>>> import numpy as np
>>> np.set_printoptions(precision=2, suppress=True, linewidth=140, legacy="1.25")
>>> A2 = np.array([[1.4, 0.1, -0.9],
...     [-0.4, 0.5, 1.7],
...     [0.1, 1.4, -0.9],
...     [0.1, -1.4, -1.9],
...     [-1.0, 1.7, 0.1],
...     [-0.5, 2.0, 0.3],
...     [0.9, 0.4, -0.6]])
>>> Z = np.array([[-0.4, 0.4, -1.5, -1.2, -0.4, -1.0, -0.9, 0.7, -0.2],
...     [-0.2, -0.1, 1.0, -0.1, -0.6, -1.0, 0.2, 0.5, -0.9],
...     [0.6, -0.3, 0.1, -0.7, -2.1, -0.2, 0.7, 0.2, -0.8]])
>>> E = A2 @ Z
>>> E
array([[-1.12,  0.82, -2.09, -1.06,  1.27, -1.32, -1.87,  0.85,  0.35],
       [ 1.08, -0.72,  1.27, -0.76, -3.71, -0.44,  1.65,  0.31, -1.73],
       [-0.86,  0.17,  1.16,  0.37,  1.01, -1.32, -0.44,  0.59, -0.56],
       [-0.9 ,  0.75, -1.74,  1.35,  4.79,  1.68, -1.7 , -1.01,  2.76],
       [ 0.12, -0.6 ,  3.21,  0.96, -0.83, -0.72,  1.31,  0.17, -1.41],
       [-0.02, -0.49,  2.78,  0.19, -1.63, -1.56,  1.06,  0.71, -1.94],
       [-0.8 ,  0.5 , -1.01, -0.7 ,  0.66, -1.18, -1.15,  0.71, -0.06]])
>>> np.argsort(-np.linalg.norm(E, axis=0).round(6), kind="stable")[:3]
array([4, 2, 8])
>>> np.linalg.cond(E) > 100
True
>>> np.linalg.matrix_rank(E, rtol=0.1)
3
>>> np.round(np.linalg.norm(E, 2) / np.linalg.norm(E), 2)
0.86
>>> blk = np.stack([E, 3 * E, E[::-1]])
>>> np.linalg.matrix_rank(blk)
array([3, 3, 3])
>>> arr = np.diag(np.array([-7, 7, -9, 1, 3, -4, -1, 3, 5, -4]))
>>> arr
array([[-7,  0,  0,  0,  0,  0,  0,  0,  0,  0],
       [ 0,  7,  0,  0,  0,  0,  0,  0,  0,  0],
       [ 0,  0, -9,  0,  0,  0,  0,  0,  0,  0],
       [ 0,  0,  0,  1,  0,  0,  0,  0,  0,  0],
       [ 0,  0,  0,  0,  3,  0,  0,  0,  0,  0],
       [ 0,  0,  0,  0,  0, -4,  0,  0,  0,  0],
       [ 0,  0,  0,  0,  0,  0, -1,  0,  0,  0],
       [ 0,  0,  0,  0,  0,  0,  0,  3,  0,  0],
       [ 0,  0,  0,  0,  0,  0,  0,  0,  5,  0],
       [ 0,  0,  0,  0,  0,  0,  0,  0,  0, -4]])
>>> arr.reshape(2, -1)
array([[-7,  0,  0,  0,  0,  0,  0,  0,  0,  0,  0,  7,  0,  0,  0,  0,  0,  0,  0,  0,  0,  0, -9,  0,  0,  0,  0,  0,  0,  0,  0,  0,
         0,  1,  0,  0,  0,  0,  0,  0,  0,  0,  0,  0,  3,  0,  0,  0,  0,  0],
       [ 0,  0,  0,  0,  0, -4,  0,  0,  0,  0,  0,  0,  0,  0,  0,  0, -1,  0,  0,  0,  0,  0,  0,  0,  0,  0,  0,  3,  0,  0,  0,  0,
         0,  0,  0,  0,  0,  0,  5,  0,  0,  0,  0,  0,  0,  0,  0,  0,  0, -4]])
>>> arr.reshape(-1, 2)
array([[-7,  0],
       [ 0,  0],
       [ 0,  0],
       [ 0,  0],
       [ 0,  0],
       [ 0,  7],
       [ 0,  0],
       [ 0,  0],
       [ 0,  0],
       [ 0,  0],
       [ 0,  0],
       [-9,  0],
       [ 0,  0],
       [ 0,  0],
       [ 0,  0],
       [ 0,  0],
       [ 0,  1],
       [ 0,  0],
       [ 0,  0],
       [ 0,  0],
       [ 0,  0],
       [ 0,  0],
       [ 3,  0],
       [ 0,  0],
       [ 0,  0],
       [ 0,  0],
       [ 0,  0],
       [ 0, -4],
       [ 0,  0],
       [ 0,  0],
       [ 0,  0],
       [ 0,  0],
       [ 0,  0],
       [-1,  0],
       [ 0,  0],
       [ 0,  0],
       [ 0,  0],
       [ 0,  0],
       [ 0,  3],
       [ 0,  0],
       [ 0,  0],
       [ 0,  0],
       [ 0,  0],
       [ 0,  0],
       [ 5,  0],
       [ 0,  0],
       [ 0,  0],
       [ 0,  0],
       [ 0,  0],
       [ 0, -4]])
>>> blk = arr.reshape(10, 2, -1)
>>> blk[:, 0]
array([[-7,  0,  0,  0,  0],
       [ 0,  7,  0,  0,  0],
       [ 0,  0, -9,  0,  0],
       [ 0,  0,  0,  1,  0],
       [ 0,  0,  0,  0,  3],
       [ 0,  0,  0,  0,  0],
       [ 0,  0,  0,  0,  0],
       [ 0,  0,  0,  0,  0],
       [ 0,  0,  0,  0,  0],
       [ 0,  0,  0,  0,  0]])
>>> np.einsum("ihd,jhd->hij", blk, blk).shape
(2, 10, 10)
>>> blk.shape
(10, 2, 5)
>>> np.prod(np.diag(arr)), round(np.linalg.det(arr), 2)
(-317520, -317520.0)
>>> np.sort(np.linalg.eigvals(arr))
array([-9., -7., -4., -4., -1.,  1.,  3.,  3.,  5.,  7.])
>>> evals, evecs = np.linalg.eigh(arr)
>>> x = np.array([0, -1, -5, -2, -6, -9, -7, -2, -1, 0])
>>> np.linalg.eigvalsh(arr[1:, 1:])
array([-9., -4., -4., -1.,  1.,  3.,  3.,  5.,  7.])
>>> round(float(x @ arr @ x / (x @ x)), 2), evals[0], evals[-1]
(-2.3, -9.0, 7.0)
>>> evecs * np.maximum(evals, 0) @ evecs.T
array([[0., 0., 0., 0., 0., 0., 0., 0., 0., 0.],
       [0., 7., 0., 0., 0., 0., 0., 0., 0., 0.],
       [0., 0., 0., 0., 0., 0., 0., 0., 0., 0.],
       [0., 0., 0., 1., 0., 0., 0., 0., 0., 0.],
       [0., 0., 0., 0., 3., 0., 0., 0., 0., 0.],
       [0., 0., 0., 0., 0., 0., 0., 0., 0., 0.],
       [0., 0., 0., 0., 0., 0., 0., 0., 0., 0.],
       [0., 0., 0., 0., 0., 0., 0., 3., 0., 0.],
       [0., 0., 0., 0., 0., 0., 0., 0., 5., 0.],
       [0., 0., 0., 0., 0., 0., 0., 0., 0., 0.]])
>>> J = np.loadtxt("sample12.csv", delimiter=",")
>>> J
array([[ 16.82,   5.54, -13.46, -28.39,  17.04,  -2.04,  25.03, -13.53,  -5.75],
       [ 13.39,   4.22, -11.86, -23.63,  14.23,  -2.13,  22.1 , -12.09,  -5.02],
       [ 11.64,   3.58, -11.01, -21.17,  12.8 ,  -2.17,  20.54, -11.31,  -4.66],
       [  4.14,   1.04,  -7.01, -10.08,   6.64,  -2.24,  12.95,  -7.35,  -3.05],
       [  4.08,   1.02,  -6.97,  -9.99,   6.59,  -2.24,  12.88,  -7.31,  -3.03],
       [ -0.66,  -0.09,  -3.24,  -1.58,   2.29,  -1.85,   5.47,  -3.1 ,  -1.74],
       [ -0.9 ,  -0.1 ,  -2.84,  -0.95,   1.96,  -1.74,   4.69,  -2.64,  -1.61],
       [ -1.13,  -0.07,  -2.22,  -0.14,   1.5 ,  -1.53,   3.48,  -1.91,  -1.38],
       [ -1.09,   0.02,  -1.48,   0.45,   1.04,  -1.17,   2.12,  -1.1 ,  -1.06],
       [ -0.59,   0.1 ,  -0.62,   0.46,   0.51,  -0.57,   0.74,  -0.33,  -0.54],
       [ -0.54,   0.09,  -0.56,   0.43,   0.47,  -0.52,   0.66,  -0.29,  -0.49],
       [ -0.22,   0.06,  -0.22,   0.2 ,   0.2 ,  -0.21,   0.24,  -0.09,  -0.21],
       [  0.18,  -0.07,   0.18,  -0.19,  -0.19,   0.19,  -0.17,   0.05,   0.19],
       [ -0.57,  -7.16,   4.53,  -2.96, -10.6 ,   4.43,  -1.  ,  -2.44,   6.88],
       [ -0.96,  -7.88,   4.85,  -2.89, -11.59,   4.68,  -1.  ,  -2.71,   7.41],
       [ -9.03, -19.43,   9.7 ,   0.63, -27.46,   7.82,  -1.3 ,  -6.72,  15.3 ],
       [-11.05, -21.92,  10.72,   1.77, -30.88,   8.37,  -1.44,  -7.52,  16.91],
       [-12.8 , -24.02,  11.57,   2.79, -33.77,   8.82,  -1.56,  -8.18,  18.24]])
>>> round(np.trace(np.linalg.pinv(E) @ E), 2)
3.0
>>> np.unique(E.round(6), axis=0).shape
(7, 9)
>>> np.linalg.lstsq(E[:-1].T, E[-1])[2]
3
>>> round(np.linalg.norm(arr, 2), 2)
9.0
>>> round(float(np.linalg.norm(arr[9] - arr[1])), 2)
8.06
>>> np.round(np.linalg.norm(arr[9], 1), 2), round(float(np.linalg.norm(arr[9], np.inf)), 2)
(4.0, 4.0)
>>> np.round(np.linalg.norm(arr, 1), 2), round(np.linalg.norm(arr, np.inf), 2)
(9.0, 9.0)
>>> np.round(np.linalg.norm(arr) ** 2 / np.linalg.norm(arr, 2) ** 2, 2)
3.16
>>> Xc = J - J.mean(axis=0)
>>> U, sigma, Vt = np.linalg.svd(Xc, full_matrices=False)
>>> (np.sign(U[:, 0]) == np.sign(U[0, 0])).astype(int)
array([1, 1, 1, 1, 1, 1, 1, 1, 1, 1, 0, 0, 0, 0, 0, 0, 0, 0])
>>> np.round(Xc.mean(axis=0), 2) + 0
array([0., 0., 0., 0., 0., 0., 0., 0., 0.])
>>> sigma.round(2) + 0
array([98.5 , 41.02, 10.83,  0.  ,  0.  ,  0.  ,  0.  ,  0.  ,  0.  ])
>>> np.abs(U[:, 0]).argmax()
17
>>> np.searchsorted(np.cumsum(sigma ** 2) / (sigma ** 2).sum(), 0.9) + 1
2
>>> data = np.load("a.npy")
>>> data
array([[ 0.24, -5.66,  0.03,  2.56,  4.99, -0.17],
       [-0.78, -1.7 ,  1.62, -1.14, -2.85,  4.27],
       [-2.95, -1.2 ,  3.37,  1.73,  0.14,  1.85],
       [ 3.95, -1.35, -3.24,  2.15, -1.07,  3.36],
       [ 1.86,  1.42,  1.78, -4.79,  3.99,  1.43],
       [ 1.37,  6.23,  2.43,  4.11,  0.5 ,  1.23],
       [-1.46,  2.4 , -4.73,  1.34,  3.92,  3.54],
       [-3.7 ,  3.46, -0.76,  0.69,  2.16, -1.11]])
>>> A2 = data / np.sqrt((data ** 2).mean(axis=1, keepdims=True))
>>> np.linalg.matrix_rank(data - data.mean(axis=1, keepdims=True))
5
>>> A2[2]
array([-1.37, -0.56,  1.56,  0.8 ,  0.06,  0.86])
>>> np.linalg.norm(A2, axis=1)
array([2.45, 2.45, 2.45, 2.45, 2.45, 2.45, 2.45, 2.45])
>>> A2 = np.c_[data[:, :1] @ np.array([[3]]), np.array([1, 0, 0, 2, 1, 2, 0, 0])]
>>> A2
array([[  0.72,   1.  ],
       [ -2.34,   0.  ],
       [ -8.85,   0.  ],
       [ 11.85,   2.  ],
       [  5.58,   1.  ],
       [  4.11,   2.  ],
       [ -4.38,   0.  ],
       [-11.1 ,   0.  ]])
>>> np.linalg.matrix_rank(np.c_[data, A2])
7
>>> np.linalg.matrix_rank(A2)
2
>>> np.linalg.norm(np.linalg.qr(data)[0].T @ A2, axis=0) ** 2 / ((A2 ** 2).sum(axis=0) + 1e-12)
array([1.  , 0.89])
>>> np.round(np.linalg.lstsq(data, A2[:, 0])[0], 2) + 0
array([3., 0., 0., 0., 0., 0.])
>>> np.round(np.linalg.norm(A2 - data @ np.linalg.lstsq(data, A2)[0], axis=0), 2) + 0
array([0.  , 1.06])
>>> x = np.array([2, 0, 0, 0, 3, 2])
>>> rhs = data @ x
>>> rhs
array([15.11, -1.57, -1.78, 11.41, 18.55,  6.7 , 15.92, -3.14])
>>> np.round(np.linalg.solve(data.T @ data, data.T @ rhs), 2) + 0
array([2., 0., 0., 0., 3., 2.])
>>> np.round(np.linalg.lstsq(data, rhs)[0], 2) + 0
array([2., 0., 0., 0., 3., 2.])
>>> rng = np.random.default_rng(615491)
>>> rhs = rhs + 0.3 * rng.normal(size=8)
>>> rhs
array([14.57, -1.77, -2.1 , 11.62, 18.14,  6.64, 15.81, -3.2 ])
>>> c, *_ = np.linalg.lstsq(data, rhs)
>>> [round(float(np.linalg.norm(np.linalg.solve(data.T @ data + lam * np.eye(6), data.T @ rhs))), 2) for lam in (0, 1, 10, 100)]
[4.06, 3.98, 3.43, 1.52]
>>> c.round(2) + 0
array([ 2.02,  0.03, -0.06,  0.  ,  2.92,  1.96])
>>> round(np.linalg.norm(rhs - data @ c), 2)
0.1
>>> feats = np.load("run5.npy")
>>> feats
array([[-0.5 ,  1.7 , -1.  , -0.6 ,  0.8 , -0.2 ,  0.2 , -1.2 , -0.3 ],
       [-0.2 , -0.2 , -0.6 , -0.3 , -1.3 , -0.6 ,  2.  , -0.2 ,  0.  ],
       [ 0.88, -0.7 , -0.1 , -0.48,  0.56, -1.15,  0.19,  1.27, -0.77],
       [ 0.9 , -0.8 , -0.1 , -0.5 ,  0.5 , -1.1 ,  0.3 ,  1.3 , -0.8 ],
       [ 1.5 , -0.2 ,  0.  ,  0.8 , -1.9 ,  0.5 ,  0.2 ,  0.1 ,  0.8 ],
       [-1.6 , -0.7 , -1.9 ,  0.6 , -0.6 , -1.3 ,  1.4 , -0.7 , -1.5 ],
       [ 0.3 ,  0.  ,  0.  , -0.2 ,  0.2 ,  0.1 ,  0.4 ,  0.8 ,  0.1 ]])
>>> A2 = np.array([[1, -4],
...     [3, 3],
...     [-1, 1],
...     [-2, 2],
...     [4, -3],
...     [3, 2],
...     [-5, 4],
...     [-5, 2],
...     [-1, 1]])
>>> np.linalg.matrix_rank(feats @ A2)
2
>>> np.einsum("ij,ij->i", feats, feats)
array([ 6.75,  6.62,  5.38,  5.59,  7.48, 13.77,  0.99])
>>> feats @ A2
array([[ 14.7 ,   0.2 ],
       [-15.6 ,   9.3 ],
       [ -7.9 ,  -8.13],
       [ -8.9 ,  -7.8 ],
       [ -9.1 ,   3.5 ],
       [-11.3 ,   5.5 ],
       [ -4.3 ,   1.3 ]])
>>> idx = rng.integers(0, 2, 5)
>>> M = np.array([[2, 0, -2, -2, 2],
...     [0, -1, 0, 2, 2],
...     [2, 1, 0, 2, 0],
...     [-1, 1, 2, 0, -2],
...     [-2, 1, -1, 1, 0]]) * (idx[:, None] == idx)
>>> M
array([[ 2,  0,  0,  0,  2],
       [ 0, -1,  0,  0,  2],
       [ 0,  0,  0,  2,  0],
       [ 0,  0,  2,  0,  0],
       [-2,  1,  0,  0,  0]])
>>> # 2 blocks once reordered
>>> P = np.triu(np.array([[-5, 4, -1, -2, -5],
...     [3, 4, -2, -4, 5],
...     [-1, -5, -2, -1, 5],
...     [-1, 2, 2, 1, 0],
...     [5, -2, -2, 3, 5]]), 1) + np.eye(5)
>>> A2 = P @ M @ np.linalg.inv(P)
>>> A2
array([[  12.,  -57., -106., -312.,  885.],
       [ -10.,   44.,   70.,  222., -618.],
       [ -10.,   45.,   78.,  240., -665.],
       [   0.,    0.,    2.,    2.,  -10.],
       [  -2.,    9.,   16.,   48., -135.]])
>>> np.linalg.matrix_rank(A2)
5
>>> np.trace(A2), np.trace(M)
(1.0, 1)
>>> G = M.T @ M
>>> (M @ M.T).shape
(5, 5)
>>> np.linalg.svd(M, compute_uv=False) ** 2
array([12.74,  4.  ,  4.  ,  4.  ,  1.26])
>>> K = np.loadtxt("block15.csv", delimiter=",")
>>> K
array([[ 1. , -0.5,  1.8, -1. , -0.7,  0.7, -0.5,  0.3, -0.2, -0.9],
       [-0.8,  0.5,  0.5,  1.9, -1.9, -1.2, -0.6, -1.4,  0.7, -1. ],
       [-0.3, -0.5, -0.6, -1.6, -1.5,  0.3, -0.1, -1. , -0.6,  0.9]])
>>> u = np.array([-2, -2, -2])
>>> np.cross(K[0, :3], K[2, :3])
array([ 1.2 ,  0.06, -0.65])
>>> np.polyval(u, K[0])
array([ -6.  ,  -1.5 , -12.08,  -2.  ,  -1.58,  -4.38,  -1.5 ,  -2.78,  -1.68,  -1.82])
>>> np.convolve(K[0], u)
array([-2. , -1. , -4.6, -0.6, -0.2,  2. ,  1. , -1. ,  0.8,  1.6,  2.2,  1.8])
>>> W = np.array([[-1, 2, 3],
...     [-1, -2, -2],
...     [3, 1, -2],
...     [-1, 2, -2],
...     [1, 0, 2],
...     [3, 3, 2],
...     [3, -1, -2],
...     [1, 1, 2],
...     [-1, 0, -2],
...     [1, -3, 0]])
>>> c = np.array([2, 1, 0])
>>> act = np.maximum(K @ W + c, 0)
>>> (act > 0).mean(axis=0)
array([0.67, 0.67, 0.67])
>>> np.linalg.matrix_rank(act)
3
>>> Z = np.array([[-1, -1, 1], [1, -2, 1], [1, 0, 2]])
>>> W @ Z
array([[ 6, -3,  7],
       [-3,  5, -7],
       [-4, -5,  0],
       [ 1, -3, -3],
       [ 1, -1,  5],
       [ 2, -9, 10],
       [-6, -1, -2],
       [ 2, -3,  6],
       [-1,  1, -5],
       [-4,  5, -2]])
>>> (act @ Z).round(6).argmax(axis=1)
array([2, 0, 2])
